In [1]: import numpy as np

In [2]: np.set_printoptions(precision=2, suppress=True, linewidth=140)

In [3]: arr = np.loadtxt("block19.csv", delimiter=",")

In [4]: arr
Out[4]: 
array([[ 0.,  0., -1.],
       [ 0.,  0., -4.],
       [ 0.,  0., -2.]])

In [5]: rank = np.linalg.matrix_rank(arr)

In [6]: rank
Out[6]: np.int64(1)

In [7]: ns = np.linalg.svd(arr)[2][rank:].T

In [8]: arr @ ns
Out[8]: 
array([[0., 0.],
       [0., 0.],
       [0., 0.]])

In [9]: ns @ ns.T
Out[9]: 
array([[1., 0., 0.],
       [0., 1., 0.],
       [0., 0., 0.]])

In [10]: hat = np.triu(np.array([[0, 1, 2], [2, 3, 0], [1, 3, 2]]), 1) + np.eye(3)

In [11]: A2 = hat @ arr @ np.linalg.inv(hat)

In [12]: A2
Out[12]: 
array([[ 0.,  0., -9.],
       [ 0.,  0., -4.],
       [ 0.,  0., -2.]])

In [13]: np.poly(A2)
Out[13]: array([1., 2., 0., 0.])

In [14]: np.linalg.matrix_rank(A2)
Out[14]: np.int64(1)

In [15]: round(np.linalg.det(A2), 2)
Out[15]: np.float64(0.0)

In [16]: (arr + arr.T) / 2
Out[16]: 
array([[ 0. ,  0. , -0.5],
       [ 0. ,  0. , -2. ],
       [-0.5, -2. , -2. ]])

In [17]: np.allclose(arr @ arr.T, arr.T @ arr)
Out[17]: False

In [18]: arr.inv()
AttributeError: 'numpy.ndarray' object has no attribute 'inv'


In [19]: np.sort(np.abs(np.linalg.eigvals(arr)))
Out[19]: array([0., 0., 2.])

In [20]: assert arr == arr.T
ValueError: The truth value of an array with more than one element is ambiguous. Use a.any() or a.all()


In [21]: round(float(np.linalg.det(arr)), 2)
Out[21]: 0.0

In [22]: np.linalg.matrix_power(arr, 2)
Out[22]: 
array([[0., 0., 2.],
       [0., 0., 8.],
       [0., 0., 4.]])

In [23]: np.allclose(arr, arr.T)
Out[23]: False

In [24]: arr @ arr
Out[24]: 
array([[0., 0., 2.],
       [0., 0., 8.],
       [0., 0., 4.]])

In [25]: np.round(np.abs(np.linalg.eigvals(arr)).max(), 2)
Out[25]: np.float64(2.0)

In [26]: (arr - arr.T) / 2
Out[26]: 
array([[ 0. ,  0. , -0.5],
       [ 0. ,  0. , -2. ],
       [ 0.5,  2. ,  0. ]])

In [27]: feats = np.array([[5.0, 1.0, 0.0], [0.0, 5.0, 1.0], [0.0, 0.0, 5.0]])

In [28]: rng = np.random.default_rng(77)

In [29]: idx = rng.permutation(3)

In [30]: idx
Out[30]: array([2, 0, 1])

In [31]: A2 = feats[idx][:, idx]

In [32]: np.trace(A2)
Out[32]: np.float64(15.0)

In [33]: np.sort(np.abs(np.linalg.eigvals(A2)))
Out[33]: array([5., 5., 5.])

In [34]: np.linalg.eigvals(feats)
Out[34]: array([5., 5., 5.])

In [35]: round(float(np.linalg.eigvals(feats).sum().real), 2)
Out[35]: 15.0

In [36]: round(float(np.linalg.det(2 * feats)), 2), round(float(np.linalg.det(feats)), 2)
Out[36]: (1000.0, 125.0)

In [37]: round(np.linalg.det(feats[::-1]), 2)
Out[37]: np.float64(-125.0)

In [38]: np.einsum("ii->", feats)
Out[38]: np.float64(15.0)

In [39]: np.round(np.linalg.norm(feats, 2), 2)
Out[39]: np.float64(5.73)

In [40]: np.linalg.norm(feats, axis=0)
Out[40]: array([5. , 5.1, 5.1])

In [41]: np.linalg.norm(feats, axis=1)
Out[41]: array([5.1, 5.1, 5. ])

In [42]: r0 = np.array([0, -1, 1])

In [43]: np.polyval(r0, feats[1])
Out[43]: array([ 1., -4.,  0.])

In [44]: np.cross(feats[1, :3], feats[0, :3])
Out[44]: array([ -1.,   5., -25.])

In [45]: F = np.array([[-1.0, 1.0, 1.0, 1.0],
    ...:     [1.0, -1.0, 1.0, 1.0],
    ...:     [1.0, 1.0, -1.0, 1.0],
    ...:     [1.0, 1.0, 1.0, -1.0]])

In [46]: F
Out[46]: 
array([[-1.,  1.,  1.,  1.],
       [ 1., -1.,  1.,  1.],
       [ 1.,  1., -1.,  1.],
       [ 1.,  1.,  1., -1.]])

In [47]: # symmetric

In [48]: A2 = F / np.linalg.norm(F, axis=1, keepdims=True)

In [49]: C2 = A2 @ A2.T

In [50]: (C2 - 2 * np.eye(4)).round(6).argmax(axis=1)
Out[50]: array([1, 0, 0, 0])

In [51]: (np.abs(C2) > 0.9).astype(int)
Out[51]: 
array([[1, 0, 0, 0],
       [0, 1, 0, 0],
       [0, 0, 1, 0],
       [0, 0, 0, 1]])

In [52]: np.linalg.norm(A2, axis=1)
Out[52]: array([1., 1., 1., 1.])

In [53]: K = np.array([[-0.5, -0.3, -0.4, 0.0, 1.4, 0.9, 0.3, -0.2],
    ...:     [-0.2, -0.5, -0.7, -2.6, 0.4, 1.7, -0.7, 0.2],
    ...:     [-0.1, 1.0, -0.7, -0.7, 0.1, 0.5, 0.4, -0.8],
    ...:     [1.2, 0.7, 1.1, 0.1, -0.3, -1.4, 0.1, 0.3]])

In [54]: K
Out[54]: 
array([[-0.5, -0.3, -0.4,  0. ,  1.4,  0.9,  0.3, -0.2],
       [-0.2, -0.5, -0.7, -2.6,  0.4,  1.7, -0.7,  0.2],
       [-0.1,  1. , -0.7, -0.7,  0.1,  0.5,  0.4, -0.8],
       [ 1.2,  0.7,  1.1,  0.1, -0.3, -1.4,  0.1,  0.3]])

In [55]: x = np.array([2, 2, -1, 2, 0, -2, 2, 0])

In [56]: h1 = np.maximum(K @ x, 0)

In [57]: np.tanh(K @ x)
Out[57]: array([-0.98, -1.  ,  0.72,  1.  ])

In [58]: K.T @ h1
Out[58]: array([ 6.99,  5.03,  5.86, -0.04, -1.68, -7.81,  0.95,  1.05])

In [59]: A2 = K / np.linalg.norm(K, axis=1)
ValueError: operands could not be broadcast together with shapes (4,8) (4,) 


In [60]: A2 = K / np.linalg.norm(K, axis=1, keepdims=True)

In [61]: C2 = A2 @ A2.T

In [62]: C2
Out[62]: 
array([[ 1.  ,  0.39,  0.28, -0.7 ],
       [ 0.39,  1.  ,  0.39, -0.54],
       [ 0.28,  0.39,  1.  , -0.3 ],
       [-0.7 , -0.54, -0.3 ,  1.  ]])

In [63]: (C2 - 2 * np.eye(4)).round(6).argmax(axis=1)
Out[63]: array([1, 2, 1, 2])

In [64]: def softmax(z):
    ...:     e = np.exp(z - z.max(axis=-1, keepdims=True))
    ...:     return e / e.sum(axis=-1, keepdims=True)
    ...: 

In [65]: softmax(K[1] + -2)
Out[65]: array([0.08, 0.06, 0.05, 0.01, 0.14, 0.51, 0.05, 0.11])

In [66]: np.round(softmax(10 * K[1]), 2) + 0
Out[66]: array([0., 0., 0., 0., 0., 1., 0., 0.])

In [67]: softmax(K[1])
Out[67]: array([0.08, 0.06, 0.05, 0.01, 0.14, 0.51, 0.05, 0.11])

In [68]: S = K @ K.T / np.sqrt(8)

In [69]: np.round(softmax(S), 2) + 0
Out[69]: 
array([[0.45, 0.31, 0.19, 0.05],
       [0.04, 0.91, 0.04, 0.  ],
       [0.19, 0.31, 0.41, 0.09],
       [0.05, 0.03, 0.08, 0.84]])

In [70]: softmax(S).round(6).argmax(axis=1)
Out[70]: array([0, 1, 2, 3])

In [71]: A2 = K / np.sqrt((K ** 2).mean(axis=1, keepdims=True))

In [72]: np.linalg.matrix_rank(A2) == np.linalg.matrix_rank(K)
Out[72]: np.True_

In [73]: np.linalg.norm(A2, axis=1)
Out[73]: array([2.83, 2.83, 2.83, 2.83])

In [74]: blk = np.stack([K, -2 * K, K[::-1]])

In [75]: blk.shape
Out[75]: (3, 4, 8)

In [76]: np.einsum("bij,cij->bc", blk, blk)
Out[76]: 
array([[ 22.87, -45.74,  -1.36],
       [-45.74,  91.48,   2.72],
       [ -1.36,   2.72,  22.87]])

In [77]: r0 = np.array([-3, 5, -1, -1])

In [78]: r1 = np.array([3, 1, 3])

In [79]: data = np.outer(r0, r1)

In [80]: data
Out[80]: 
array([[-9, -3, -9],
       [15,  5, 15],
       [-3, -1, -3],
       [-3, -1, -3]])

In [81]: # null space of dimension 2

In [82]: left, s, vt = np.linalg.svd(data)

In [83]: evecs = vt[:(s > 1e-8).sum()]

In [84]: x = data[3] + -2 * data[0] + rng.integers(2) * np.eye(3)[2]

In [85]: x
Out[85]: array([15.,  5., 16.])

In [86]: np.diag(evecs.T @ evecs)
Out[86]: array([0.47, 0.05, 0.47])

In [87]: np.allclose(evecs.T @ evecs @ x, x)
Out[87]: False

In [88]: A2 = data / np.linalg.norm(data, axis=1, keepdims=True)

In [89]: C2 = A2 @ A2.T

In [90]: C2
Out[90]: 
array([[ 1., -1.,  1.,  1.],
       [-1.,  1., -1., -1.],
       [ 1., -1.,  1.,  1.],
       [ 1., -1.,  1.,  1.]])

In [91]: np.linalg.matrix_rank(data, rtol=0.1)
Out[91]: np.int64(1)

In [92]: np.round(np.linalg.norm(data, 2) / np.linalg.norm(data), 2)
Out[92]: np.float64(1.0)

In [93]: [round(float(x), 2) for x in np.linalg.svd(data, compute_uv=False)[:3]]
Out[93]: [26.15, 0.0, 0.0]

In [94]: left, s, vt = np.linalg.svd(data)

In [95]: np.argmax(s[:-1] / (s[1:] + 1e-6)) + 1
Out[95]: np.int64(1)

In [96]: A2 = left[:, :1] @ np.diag(s[:1]) @ vt[:1]

In [97]: np.round(np.linalg.norm(data - A2, 2), 2), round(float(s[1]), 2)
Out[97]: (np.float64(0.0), 0.0)

In [98]: np.linalg.matrix_rank(A2)
Out[98]: np.int64(1)

In [99]: round(np.linalg.norm(data - A2) / np.linalg.norm(data), 2)
Out[99]: np.float64(0.0)

In [100]: A2
Out[100]: 
array([[-9., -3., -9.],
       [15.,  5., 15.],
       [-3., -1., -3.],
       [-3., -1., -3.]])

In [101]: rank = np.linalg.matrix_rank(data)

In [102]: rank
Out[102]: np.int64(1)

In [103]: ns = np.linalg.svd(data)[2][rank:].T

In [104]: ns.shape
Out[104]: (3, 2)

In [105]: np.allclose(data @ ns, 0)
Out[105]: True

In [106]: ns @ ns.T
Out[106]: 
array([[ 0.53, -0.16, -0.47],
       [-0.16,  0.95, -0.16],
       [-0.47, -0.16,  0.53]])

In [107]: E = np.loadtxt("sample12.csv", delimiter=",")

In [108]: E
Out[108]: 
array([[ 3.01, -0.01,  0.  ,  1.96,  3.  , -0.01,  2.01,  3.02,  1.97],
       [ 3.04,  0.  , -0.02,  2.01,  3.01,  0.01,  1.96,  2.99,  2.01],
       [ 2.99,  0.04,  0.01,  2.01,  2.98,  0.01,  2.02,  3.01,  2.  ],
       [ 2.99, -0.04,  0.03,  1.97,  3.01, -0.03,  1.99,  3.  ,  2.  ],
       [ 2.98,  0.01, -0.03,  2.02,  2.99,  0.02,  1.98,  3.  ,  1.98],
       [ 2.98, -0.02, -0.05,  2.01,  2.99, -0.02,  2.  ,  2.99,  2.  ],
       [ 2.99,  0.  , -0.01,  1.98,  2.99,  0.02,  2.01,  3.01,  2.02],
       [ 2.01,  1.98,  3.02,  0.  ,  0.02,  1.99, -0.01,  0.98,  0.01],
       [ 1.98,  1.99,  3.  , -0.03,  0.04,  2.03, -0.01,  1.  ,  0.02],
       [ 2.  ,  2.01,  3.02,  0.03, -0.01,  2.02, -0.01,  0.98,  0.01],
       [ 2.02,  2.  ,  3.  , -0.01,  0.01,  2.01,  0.05,  0.99, -0.01],
       [ 2.02,  1.99,  3.02,  0.01, -0.01,  1.97, -0.02,  0.97, -0.05],
       [ 2.  ,  2.05,  3.  ,  0.02,  0.01,  1.99,  0.03,  1.  ,  0.  ],
       [ 2.01,  2.  ,  3.01,  0.01, -0.05,  2.02,  0.  ,  1.01, -0.01],
       [ 1.02,  1.  ,  1.99, -0.03,  1.96,  2.  ,  0.  ,  0.01, -0.03],
       [ 1.02,  0.96,  2.05, -0.02,  1.99,  2.01, -0.03, -0.04, -0.01],
       [ 1.  ,  0.98,  1.98, -0.03,  1.99,  2.  ,  0.01, -0.01,  0.01],
       [ 1.01,  0.99,  2.  ,  0.  ,  2.  ,  1.99,  0.  ,  0.03, -0.02],
       [ 0.99,  1.  ,  1.96,  0.02,  2.03,  2.02,  0.01, -0.02,  0.01],
       [ 1.03,  1.  ,  2.01,  0.04,  2.  ,  2.02,  0.02,  0.  , -0.03],
       [ 1.  ,  1.03,  1.99,  0.03,  2.01,  2.01, -0.03,  0.02,  0.01]])

In [109]: x = np.array([2, 1, 1, 0, 3, 2, 2, 1, 3])

In [110]: target = E @ x

In [111]: np.linalg.solve(E, target)
LinAlgError: Last 2 dimensions of the array must be square


In [112]: np.round(np.linalg.lstsq(E, target)[0], 2) + 0
Out[112]: array([2., 1., 1., 0., 3., 2., 2., 1., 3.])

In [113]: target = target + 0.02 * rng.normal(size=21)

In [114]: target
Out[114]: 
array([27.99, 28.02, 28.05, 27.92, 27.84, 27.83, 28.03, 14.03, 14.17, 14.06, 14.15, 13.76, 14.08, 13.88, 14.85, 14.9 , 14.97, 14.97, 15.06,
       15.04, 15.06])

In [115]: c, *_ = np.linalg.lstsq(E, target)

In [116]: round(float(np.linalg.norm(target - E @ c)), 2)
Out[116]: 0.1

In [117]: c.round()
Out[117]: array([ 2.,  1.,  1., -0.,  3.,  2.,  2.,  1.,  2.])

In [118]: np.round(E.T @ (target - E @ c), 2) + 0
Out[118]: array([0., 0., 0., 0., 0., 0., 0., 0., 0.])
